$ python3 -q
>>> import numpy as np
>>> from numpy import linalg as LA
>>> np.set_printoptions(precision=2, suppress=True, linewidth=100)
>>> rd = lambda a: np.round(a, 2) + 0
>>> F = np.load("case3.npy")
>>> print(F)
[[ -1.  -1.   2.   0.]
 [ -2.  12. -10.  -6.]
 [ -2.  17. -13.  -8.]
 [ -2.   5.  -6.  -3.]]
>>> A2 = LA.inv(F)
>>> print(rd(LA.det(F) * A2))
[[  4. -31.  18.  14.]
 [ -2.  29. -18. -10.]
 [ -2.  -1.   0.   2.]
 [ -2.  71. -42. -28.]]
>>> print(np.allclose(A2, F.T))
False
>>> print(rd(A2))
[[ -0.67   5.17  -3.    -2.33]
 [  0.33  -4.83   3.     1.67]
 [  0.33   0.17   0.    -0.33]
 [  0.33 -11.83   7.     4.67]]
>>> print(rd(LA.det(F) * LA.det(A2)))
1.0
>>> print(rd(F @ A2))
[[1. 0. 0. 0.]
 [0. 1. 0. 0.]
 [0. 0. 1. 0.]
 [0. 0. 0. 1.]]
>>> print((np.abs(A2) > 1e-9).astype(int))
[[1 1 1 1]
 [1 1 1 1]
 [1 1 0 1]
 [1 1 1 1]]
>>> print(rd(LA.inv(A2)))
[[ -1.  -1.   2.   0.]
 [ -2.  12. -10.  -6.]
 [ -2.  17. -13.  -8.]
 [ -2.   5.  -6.  -3.]]
>>> x0 = np.array([0, 0, 2, 2])
>>> print(LA.norm(A2 @ x0) <= LA.norm(A2, 2) * LA.norm(x0) + 1e-9)
True
>>> print((A2 @ x0).argmax())
3
>>> print(rd(A2 @ np.eye(4)[3]))
[-2.33  1.67 -0.33  4.67]
>>> print(rd(A2 * x0))
[[ 0.    0.   -6.   -4.67]
 [ 0.    0.    6.    3.33]
 [ 0.    0.    0.   -0.67]
 [ 0.    0.   14.    9.33]]
>>> print(rd(A2 @ np.ones(4)))
[-0.83  0.17  0.17  0.17]
>>> print(rd(np.einsum("ij,j->i", A2, x0)))
[-10.67   9.33  -0.67  23.33]
>>> ang = np.deg2rad(30)
>>> data = np.eye(8)
>>> data[np.ix_([1, 4], [1, 4])] = [[np.cos(ang), -np.sin(ang)], [np.sin(ang), np.cos(ang)]]
>>> print(rd(data))
[[ 1.    0.    0.    0.    0.    0.    0.    0.  ]
 [ 0.    0.87  0.    0.   -0.5   0.    0.    0.  ]
 [ 0.    0.    1.    0.    0.    0.    0.    0.  ]
 [ 0.    0.    0.    1.    0.    0.    0.    0.  ]
 [ 0.    0.5   0.    0.    0.87  0.    0.    0.  ]
 [ 0.    0.    0.    0.    0.    1.    0.    0.  ]
 [ 0.    0.    0.    0.    0.    0.    1.    0.  ]
 [ 0.    0.    0.    0.    0.    0.    0.    1.  ]]
>>> A2 = np.array([[-1, 5, -5],
...     [3, -7, -7],
...     [0, 8, 2],
...     [-6, -6, 6],
...     [5, -8, -7],
...     [0, 8, -2],
...     [-2, 8, 3],
...     [4, -2, -4]])
>>> print(np.vstack([data, A2.T]).shape)
(11, 8)
>>> print(LA.matrix_rank(np.vstack([data, A2.T])))
8
>>> print(LA.matrix_rank(data @ A2))
3
>>> print(rd(np.einsum("ik,kj->ji", data, A2)))
[[ -1.     0.1    0.    -6.     5.83   0.    -2.     4.  ]
 [  5.    -2.06   8.    -6.   -10.43   8.     8.    -2.  ]
 [ -5.    -2.56   2.     6.    -9.56  -2.     3.    -4.  ]]
>>> print(np.einsum("ij,ij->i", data, data))
[1. 1. 1. 1. 1. 1. 1. 1.]
>>> print(rd(LA.norm(data, axis=0)))
[1. 1. 1. 1. 1. 1. 1. 1.]
>>> print(rd(LA.svd(data, compute_uv=False)))
[1. 1. 1. 1. 1. 1. 1. 1.]
>>> print(data[:, 6] @ data[:, 1])
0.0
>>> print(rd(LA.pinv(data)))
[[ 1.    0.    0.    0.    0.    0.    0.    0.  ]
 [ 0.    0.87  0.    0.    0.5   0.    0.    0.  ]
 [ 0.    0.    1.    0.    0.    0.    0.    0.  ]
 [ 0.    0.    0.    1.    0.    0.    0.    0.  ]
 [ 0.   -0.5   0.    0.    0.87  0.    0.    0.  ]
 [ 0.    0.    0.    0.    0.    1.    0.    0.  ]
 [ 0.    0.    0.    0.    0.    0.    1.    0.  ]
 [ 0.    0.    0.    0.    0.    0.    0.    1.  ]]
>>> print(rd(np.abs(LA.eigvals(data)).max()))
1.0
>>> print(rd(np.trace(data)))
7.73
>>> print(rd(LA.det(data)))
1.0
>>> print(rd(np.sort(np.abs(LA.eigvals(data)))))
[1. 1. 1. 1. 1. 1. 1. 1.]
>>> print(rd((data - data.T) / 2))
[[ 0.   0.   0.   0.   0.   0.   0.   0. ]
 [ 0.   0.   0.   0.  -0.5  0.   0.   0. ]
 [ 0.   0.   0.   0.   0.   0.   0.   0. ]
 [ 0.   0.   0.   0.   0.   0.   0.   0. ]
 [ 0.   0.5  0.   0.   0.   0.   0.   0. ]
 [ 0.   0.   0.   0.   0.   0.   0.   0. ]
 [ 0.   0.   0.   0.   0.   0.   0.   0. ]
 [ 0.   0.   0.   0.   0.   0.   0.   0. ]]
>>> print(rd((data + data.T) / 2))
[[1.   0.   0.   0.   0.   0.   0.   0.  ]
 [0.   0.87 0.   0.   0.   0.   0.   0.  ]
 [0.   0.   1.   0.   0.   0.   0.   0.  ]
 [0.   0.   0.   1.   0.   0.   0.   0.  ]
 [0.   0.   0.   0.   0.87 0.   0.   0.  ]
 [0.   0.   0.   0.   0.   1.   0.   0.  ]
 [0.   0.   0.   0.   0.   0.   1.   0.  ]
 [0.   0.   0.   0.   0.   0.   0.   1.  ]]
>>> print(rd(data @ data))
[[ 1.    0.    0.    0.    0.    0.    0.    0.  ]
 [ 0.    0.5   0.    0.   -0.87  0.    0.    0.  ]
 [ 0.    0.    1.    0.    0.    0.    0.    0.  ]
 [ 0.    0.    0.    1.    0.    0.    0.    0.  ]
 [ 0.    0.87  0.    0.    0.5   0.    0.    0.  ]
 [ 0.    0.    0.    0.    0.    1.    0.    0.  ]
 [ 0.    0.    0.    0.    0.    0.    1.    0.  ]
 [ 0.    0.    0.    0.    0.    0.    0.    1.  ]]
